$ python3 -q
>>> import numpy as np
>>> import numpy.linalg as la
>>> np.set_printoptions(precision=2, suppress=True, linewidth=200)
>>> M = np.load("data.npy")
>>> M
array([[-2,  1,  2, -1, -1, -1],
       [ 1, -2,  1,  2, -1, -1],
       [ 2,  1, -2,  1,  2, -1],
       [-1,  2,  1, -2,  1,  2],
       [-1, -1,  2,  1, -2,  1],
       [-1, -1, -1,  2,  1, -2]])
>>> # equal to its transpose
>>> np.all(la.eigvalsh(M) > 0)
np.False_
>>> np.allclose(M @ M.T, M.T @ M)
True
>>> np.allclose(M, M.T)
True
>>> round(float(la.det(M)), 2)
147.0
>>> M @ M
array([[ 12,  -2,  -9,   5,   5,  -2],
       [ -2,  12,  -1, -11,   6,   5],
       [ -9,  -1,  15,  -4, -11,   5],
       [  5, -11,  -4,  15,  -1,  -9],
       [  5,   6, -11,  -1,  12,  -2],
       [ -2,   5,   5,  -9,  -2,  12]])
>>> np.trace(M)
np.int64(-12)
>>> mat = np.array([[4.0, 3.0, 0.0, 0.0],
...     [3.0, 4.0, 0.0, 0.0],
...     [0.0, 0.0, 4.0, 3.0],
...     [0.0, 0.0, 3.0, 4.0]])
>>> mat
array([[4., 3., 0., 0.],
       [3., 4., 0., 0.],
       [0., 0., 4., 3.],
       [0., 0., 3., 4.]])
>>> # equal to its transpose
>>> print(la.matrix_power(mat, 3))
[[172. 171.   0.   0.]
 [171. 172.   0.   0.]
 [  0.   0. 172. 171.]
 [  0.   0. 171. 172.]]
>>> print(round(la.det(mat), 2))
49.0
>>> print(mat @ mat)
[[25. 24.  0.  0.]
 [24. 25.  0.  0.]
 [ 0.  0. 25. 24.]
 [ 0.  0. 24. 25.]]
>>> print(round(np.abs(la.eigvals(mat)).max(), 2))
7.0
>>> np.trace(mat)
np.float64(16.0)
>>> ev, V = la.eig(mat)
>>> np.sort(la.eigvals(la.inv(mat)))
array([0.14, 0.14, 1.  , 1.  ])
>>> E = np.load("w.npy")
>>> E
array([[1, 1, 0, 0, 2],
       [1, 1, 0, 0, 2],
       [0, 0, 0, 0, 0],
       [0, 0, 0, 1, 1],
       [2, 2, 0, 1, 9]])
>>> U, sv, vt = la.svd(E)
>>> sv.round(2) + 0
array([10.1 ,  1.29,  0.62,  0.  ,  0.  ])
>>> A2 = U[:, :3] @ np.diag(sv[:3]) @ vt[:3]
>>> la.matrix_rank(E, rtol=0.05)
np.int64(3)
>>> round(float(la.norm(E - A2) / la.norm(E)), 2)
0.0
>>> Lm = la.cholesky(mat)
>>> mat / np.sqrt(np.outer(np.diag(mat), np.diag(mat)))
array([[1.  , 0.75, 0.  , 0.  ],
       [0.75, 1.  , 0.  , 0.  ],
       [0.  , 0.  , 1.  , 0.75],
       [0.  , 0.  , 0.75, 1.  ]])
>>> np.diag(Lm) ** 2
array([4.  , 1.75, 4.  , 1.75])
>>> la.eigvalsh(mat).min() > 0
np.True_
>>> print((E + E.T) / 2)
[[1. 1. 0. 0. 2.]
 [1. 1. 0. 0. 2.]
 [0. 0. 0. 0. 0.]
 [0. 0. 0. 1. 1.]
 [2. 2. 0. 1. 9.]]
>>> E @ E
array([[ 6,  6,  0,  2, 22],
       [ 6,  6,  0,  2, 22],
       [ 0,  0,  0,  0,  0],
       [ 2,  2,  0,  2, 10],
       [22, 22,  0, 10, 90]])
>>> np.allclose(E, E.T)
True
>>> np.trace(E)
np.int64(12)
>>> np.allclose(E @ E.T, E.T @ E)
True
>>> F = np.array([[2.02, 1.09, 0.99, 0.03, -0.17],
...     [5.88, 2.99, 2.91, 0.2, -0.09],
...     [-2.05, -0.97, -0.98, -0.06, 0.14],
...     [-4.1, -2.01, -2.19, 0.04, -0.09],
...     [-0.05, -0.03, -0.01, 0.07, -0.05],
...     [-4.01, -1.94, -2.08, 0.07, -0.1],
...     [-3.96, -1.94, -2.02, 0.03, 0.16]])
>>> x = np.array([1, 0, 0, 2, 0])
>>> y = F @ x
>>> np.round(la.solve(F.T @ F, F.T @ y), 2) + 0
array([1., 0., 0., 2., 0.])
>>> rng = np.random.default_rng(78313)
>>> y = y + 0.3 * rng.normal(size=7)
>>> y
array([ 2.29,  6.1 , -2.31, -4.22,  0.22, -3.76, -3.45])
>>> coef, *_ = la.lstsq(F, y)
>>> coef.round()
array([-1.,  1.,  2.,  3., -0.])
>>> round(float(la.norm(y - F @ coef)), 2)
0.53
>>> np.round(F.T @ (y - F @ coef), 2) + 0
array([0., 0., 0., 0., 0.])
>>> U, sv, vt = la.svd(F)
>>> sv
array([11.73,  0.36,  0.19,  0.09,  0.07])
>>> A2 = U[:, :1] @ np.diag(sv[:1]) @ vt[:1]
>>> la.matrix_rank(F, rtol=0.05)
np.int64(1)
>>> round(np.abs(F - A2).max(), 2)
np.float64(0.15)
>>> A2.round(2) + 0
array([[ 2.04,  1.01,  1.03,  0.02, -0.02],
       [ 5.88,  2.92,  2.99,  0.05, -0.07],
       [-2.01, -1.  , -1.02, -0.02,  0.02],
       [-4.13, -2.05, -2.1 , -0.04,  0.05],
       [-0.05, -0.02, -0.02,  0.  ,  0.  ],
       [-4.  , -1.99, -2.03, -0.03,  0.04],
       [-3.95, -1.97, -2.01, -0.03,  0.04]])
>>> round(la.norm(F - A2) / la.norm(F), 2)
np.float64(0.04)
>>> np.round(la.norm(F - A2, 2), 2), round(float(sv[1]), 2)
(np.float64(0.36), 0.36)
>>> round(float(la.norm(A2, 2) / la.norm(A2)), 2)
1.0
>>> [round(float(x), 2) for x in la.svd(A2, compute_uv=False)[:3]]
[11.73, 0.0, 0.0]
>>> la.cond(A2) > 100
np.True_
>>> A2 = mat[0, 0] * mat[1:] - np.outer(mat[1:, 0], mat[0])
>>> A2
array([[ 0.,  7.,  0.,  0.],
       [ 0.,  0., 16., 12.],
       [ 0.,  0., 12., 16.]])
>>> np.flatnonzero(~A2.round(6).any(axis=1))
array([], dtype=int64)
>>> la.matrix_rank(A2), la.matrix_rank(mat)
(np.int64(3), np.int64(4))
>>> f = np.array([-2, -2])
>>> np.polyval(f, M[0])
array([ 2, -4, -6,  0,  0,  0])
>>> np.correlate(M[0], M[2], "full")
array([ 2, -5, -2, 10, -3, -9,  3,  4, -1, -3, -2])
